% python3 -q
>>> import numpy as np
>>> import numpy.linalg as la
>>> np.set_printoptions(precision=2, suppress=True, linewidth=160)
>>> X = np.tril(np.array([[4, 2, 3, 4, 1, 0, 0, 3, 1, 4],
...     [2, 4, 1, 0, 2, 0, 3, 5, 3, 4],
...     [2, 2, 5, 0, 0, 2, 2, 3, 5, 5],
...     [0, 0, 3, 2, 5, 5, 5, 0, 5, 1],
...     [2, 1, 2, 3, 4, 0, 4, 5, 5, 1],
...     [0, 0, 1, 1, 1, 2, 4, 3, 1, 2],
...     [0, 4, 5, 1, 0, 2, 2, 2, 0, 5],
...     [3, 0, 3, 2, 5, 4, 0, 3, 2, 0],
...     [1, 0, 3, 4, 3, 5, 4, 1, 3, 2],
...     [4, 1, 2, 1, 3, 4, 4, 3, 5, 0]]), -1) + np.eye(10, dtype=int)
>>> X
array([[1, 0, 0, 0, 0, 0, 0, 0, 0, 0],
       [2, 1, 0, 0, 0, 0, 0, 0, 0, 0],
       [2, 2, 1, 0, 0, 0, 0, 0, 0, 0],
       [0, 0, 3, 1, 0, 0, 0, 0, 0, 0],
       [2, 1, 2, 3, 1, 0, 0, 0, 0, 0],
       [0, 0, 1, 1, 1, 1, 0, 0, 0, 0],
       [0, 4, 5, 1, 0, 2, 1, 0, 0, 0],
       [3, 0, 3, 2, 5, 4, 0, 1, 0, 0],
       [1, 0, 3, 4, 3, 5, 4, 1, 1, 0],
       [4, 1, 2, 1, 3, 4, 4, 3, 5, 1]])
>>> np.sort(la.eigvals(X))
array([1., 1., 1., 1., 1., 1., 1., 1., 1., 1.])
>>> X @ X
array([[ 1,  0,  0,  0,  0,  0,  0,  0,  0,  0],
       [ 4,  1,  0,  0,  0,  0,  0,  0,  0,  0],
       [ 8,  4,  1,  0,  0,  0,  0,  0,  0,  0],
       [ 6,  6,  6,  1,  0,  0,  0,  0,  0,  0],
       [10,  6, 13,  6,  1,  0,  0,  0,  0,  0],
       [ 4,  3,  7,  5,  2,  1,  0,  0,  0,  0],
       [18, 18, 15,  4,  2,  4,  1,  0,  0,  0],
       [22, 11, 26, 23, 14,  8,  0,  1,  0,  0],
       [17, 25, 52, 28, 16, 22,  8,  2,  1,  0],
       [34, 25, 61, 45, 40, 53, 28, 11, 10,  1]])
>>> np.trace(X)
np.int64(10)
>>> np.round(la.det(X), 2)
np.float64(1.0)
>>> assert X == X.T
Traceback (most recent call last):
  File "<python-input-9>", line 1, in <module>
    assert X == X.T
           ^^^^^^^^
ValueError: The truth value of an array with more than one element is ambiguous. Use a.any() or a.all()
>>> (X - X.T) / 2
array([[ 0. , -1. , -1. ,  0. , -1. ,  0. ,  0. , -1.5, -0.5, -2. ],
       [ 1. ,  0. , -1. ,  0. , -0.5,  0. , -2. ,  0. ,  0. , -0.5],
       [ 1. ,  1. ,  0. , -1.5, -1. , -0.5, -2.5, -1.5, -1.5, -1. ],
       [ 0. ,  0. ,  1.5,  0. , -1.5, -0.5, -0.5, -1. , -2. , -0.5],
       [ 1. ,  0.5,  1. ,  1.5,  0. , -0.5,  0. , -2.5, -1.5, -1.5],
       [ 0. ,  0. ,  0.5,  0.5,  0.5,  0. , -1. , -2. , -2.5, -2. ],
       [ 0. ,  2. ,  2.5,  0.5,  0. ,  1. ,  0. ,  0. , -2. , -2. ],
       [ 1.5,  0. ,  1.5,  1. ,  2.5,  2. ,  0. ,  0. , -0.5, -1.5],
       [ 0.5,  0. ,  1.5,  2. ,  1.5,  2.5,  2. ,  0.5,  0. , -2.5],
       [ 2. ,  0.5,  1. ,  0.5,  1.5,  2. ,  2. ,  1.5,  2.5,  0. ]])
>>> np.allclose(X @ X.T, X.T @ X)
False
>>> la.matrix_power(X, 4)
array([[   1,    0,    0,    0,    0,    0,    0,    0,    0,    0],
       [   8,    1,    0,    0,    0,    0,    0,    0,    0,    0],
       [  32,    8,    1,    0,    0,    0,    0,    0,    0,    0],
       [  84,   36,   12,    1,    0,    0,    0,    0,    0,    0],
       [ 184,  100,   62,   12,    1,    0,    0,    0,    0,    0],
       [ 126,   76,   70,   22,    4,    1,    0,    0,    0,    0],
       [ 288,  144,  108,   40,   12,    8,    1,    0,    0,    0],
       [ 606,  372,  428,  170,   44,   16,    0,    1,    0,    0],
       [1154,  754,  806,  340,  120,   92,   16,    4,    1,    0],
       [2454, 1838, 2509, 1240,  556,  526,  136,   42,   20,    1]])
>>> W0 = np.load("mat.npy")
>>> W0
array([[-0.98, -2.03,  0.  ],
       [-0.98, -1.99,  0.  ],
       [-1.03, -2.02, -0.03],
       [-1.01, -2.01,  0.02],
       [-1.03, -1.98,  0.02],
       [-0.99, -2.01,  0.02],
       [-1.  , -2.  , -0.01],
       [-0.98, -2.02,  0.02],
       [-1.01, -2.03,  0.01],
       [-1.01, -1.98,  0.  ],
       [-1.  , -2.03, -1.  ],
       [-1.01, -2.02, -0.99],
       [-0.99, -1.99, -1.02],
       [-1.01, -1.96, -0.98],
       [-1.  , -2.02, -0.99],
       [-0.97, -2.03, -1.02],
       [-1.01, -1.99, -1.  ],
       [-1.02, -2.01, -0.98],
       [-1.01, -1.99, -1.  ],
       [-1.04, -1.96, -1.02]])
>>> vec = np.array([4, 2, 8])
>>> rhs = W0 @ vec
>>> la.lstsq(W0, rhs)[0]
array([4., 2., 8.])
>>> rng = np.random.default_rng(7532)
>>> rhs = rhs + 0.02 * rng.normal(size=20)
>>> rhs
array([ -7.97,  -7.88,  -8.41,  -7.88,  -7.92,  -7.83,  -8.07,  -7.77,  -8.04,  -8.02, -16.05, -16.02, -16.09, -15.81, -15.97, -16.05, -16.  , -15.95, -16.02,
       -16.24])
>>> b, *_ = la.lstsq(W0, rhs)
>>> b
array([4.33, 1.83, 7.99])
>>> np.round(la.norm(rhs - W0 @ b), 2)
np.float64(0.07)
>>> np.round(W0.T @ (rhs - W0 @ b), 2) + 0
array([0., 0., 0.])
>>> Xc = W0 - W0.mean(axis=0)
>>> left, sigma, Vt = la.svd(Xc, full_matrices=False)
>>> np.abs(left[:, 0]).argmax()
np.int64(19)
>>> np.searchsorted(np.cumsum(sigma ** 2) / (sigma ** 2).sum(), 0.9) + 1
np.int64(1)
>>> np.abs(Vt[0]).argmax()
np.int64(2)
>>> np.round(Xc.mean(axis=0), 2) + 0
array([0., 0., 0.])
>>> sigma
array([2.25, 0.11, 0.06])
>>> np.round(Vt[0] * np.sign(Vt[0, np.abs(Vt[0]).argmax()]), 2) + 0
array([ 0.  , -0.01,  1.  ])
